$ python3 -q
>>> import numpy as np
>>> from numpy import linalg as LA
>>> np.set_printoptions(suppress=True, linewidth=120)
>>> m1 = np.load("a.npy")
>>> m1
array([[6., 0., 0., 5., 0., 0., 0.],
       [0., 6., 5., 0., 0., 0., 0.],
       [0., 5., 6., 0., 0., 0., 0.],
       [5., 0., 0., 6., 0., 0., 0.],
       [0., 0., 0., 0., 6., 5., 5.],
       [0., 0., 0., 0., 5., 6., 5.],
       [0., 0., 0., 0., 5., 5., 6.]])
>>> ev, V = LA.eigh(m1)
>>> x0 = np.array([1, 3, 3, 4, 4, 7, 3])
>>> np.round(V * np.abs(ev) @ V.T, 2)
array([[6., 0., 0., 5., 0., 0., 0.],
       [0., 6., 5., 0., 0., 0., 0.],
       [0., 5., 6., 0., 0., 0., 0.],
       [5., 0., 0., 6., 0., 0., 0.],
       [0., 0., 0., 0., 6., 5., 5.],
       [0., 0., 0., 0., 5., 6., 5.],
       [0., 0., 0., 0., 5., 5., 6.]])
>>> feats = np.loadtxt("data.csv", delimiter=",")
>>> feats.round(2) + 0
array([[-0.44,  0.  , -0.16,  0.19, -0.06, -0.18],
       [ 0.04, -0.24,  0.27,  0.91,  0.14,  0.04],
       [ 0.  , -0.41, -0.67,  0.01,  0.51, -0.31],
       [-0.58,  0.31,  0.27, -0.1 ,  0.66,  0.16],
       [-0.4 , -0.39, -0.27, -0.01, -0.26,  0.73],
       [-0.53,  0.17, -0.12,  0.14, -0.46, -0.48],
       [ 0.18,  0.7 , -0.54,  0.32,  0.02,  0.28]])
>>> Uu, sv, VT = LA.svd(m1)
>>> np.argmax(sv[:-1] / (sv[1:] + 1e-6)) + 1
np.int64(3)
>>> Y = Uu[:, :3] @ np.diag(sv[:3]) @ VT[:3]
>>> round(float(LA.norm(m1 - Y, 2)), 2), np.round(sv[3], 2)
(1.0, np.float64(1.0))
>>> LA.matrix_rank(Y)
np.int64(3)
>>> Y.round(2)
array([[5.5 , 0.  , 0.  , 5.5 , 0.  , 0.  , 0.  ],
       [0.  , 5.5 , 5.5 , 0.  , 0.  , 0.  , 0.  ],
       [0.  , 5.5 , 5.5 , 0.  , 0.  , 0.  , 0.  ],
       [5.5 , 0.  , 0.  , 5.5 , 0.  , 0.  , 0.  ],
       [0.  , 0.  , 0.  , 0.  , 5.33, 5.33, 5.33],
       [0.  , 0.  , 0.  , 0.  , 5.33, 5.33, 5.33],
       [0.  , 0.  , 0.  , 0.  , 5.33, 5.33, 5.33]])
>>> np.round(feats @ feats.T, 2) + 0
array([[ 0.29,  0.1 ,  0.13,  0.13,  0.1 ,  0.39,  0.02],
       [ 0.1 ,  0.99, -0.02, -0.02, -0.01, -0.05,  0.  ],
       [ 0.13, -0.02,  0.98, -0.02, -0.02, -0.07,  0.  ],
       [ 0.13, -0.02, -0.02,  0.98, -0.02, -0.07,  0.  ],
       [ 0.1 , -0.01, -0.02, -0.02,  0.99, -0.05,  0.  ],
       [ 0.39, -0.05, -0.07, -0.07, -0.05,  0.78, -0.01],
       [ 0.02,  0.  ,  0.  ,  0.  ,  0.  , -0.01,  1.  ]])
>>> np.round(LA.svd(feats, compute_uv=False), 2)
array([1., 1., 1., 1., 1., 1.])
>>> round(float(feats[:, 0] @ feats[:, 2]), 2)
0.0
>>> np.round(LA.pinv(feats), 2) + 0
array([[-0.44,  0.04,  0.  , -0.58, -0.4 , -0.53,  0.18],
       [ 0.  , -0.24, -0.41,  0.31, -0.39,  0.17,  0.7 ],
       [-0.16,  0.27, -0.67,  0.27, -0.27, -0.12, -0.54],
       [ 0.19,  0.91,  0.01, -0.1 , -0.01,  0.14,  0.32],
       [-0.06,  0.14,  0.51,  0.66, -0.26, -0.46,  0.02],
       [-0.18,  0.04, -0.31,  0.16,  0.73, -0.48,  0.28]])
>>> hat = feats @ LA.solve(feats.T @ feats, feats.T)
>>> np.round(hat @ feats[:, 5], 2)
array([-0.18,  0.04, -0.31,  0.16,  0.73, -0.48,  0.28])
>>> LA.matrix_rank(np.eye(7) - hat)
np.int64(1)
>>> x0 = np.array([9, 4, -4, 8, 5, -2])
>>> y = feats @ x0
>>> np.round(LA.solve(feats.T @ feats, feats.T @ y), 2)
array([ 9.,  4., -4.,  8.,  5., -2.])
>>> y.round(2)
array([-1.73,  6.25,  4.26, -2.84, -6.9 , -3.85,  8.68])
>>> np.round(LA.lstsq(feats, y)[0], 2)
array([ 9.,  4., -4.,  8.,  5., -2.])
>>> rng = np.random.default_rng(423320)
>>> y = y + 0.02 * rng.normal(size=7)
>>> y.round(2)
array([-1.78,  6.28,  4.29, -2.85, -6.9 , -3.87,  8.72])
>>> c, *_ = LA.lstsq(feats, y)
>>> [round(float(LA.norm(LA.solve(feats.T @ feats + lam * np.eye(6), feats.T @ y))), 2) for lam in (0, 1, 10, 100)]
[14.41, 7.21, 1.31, 0.14]
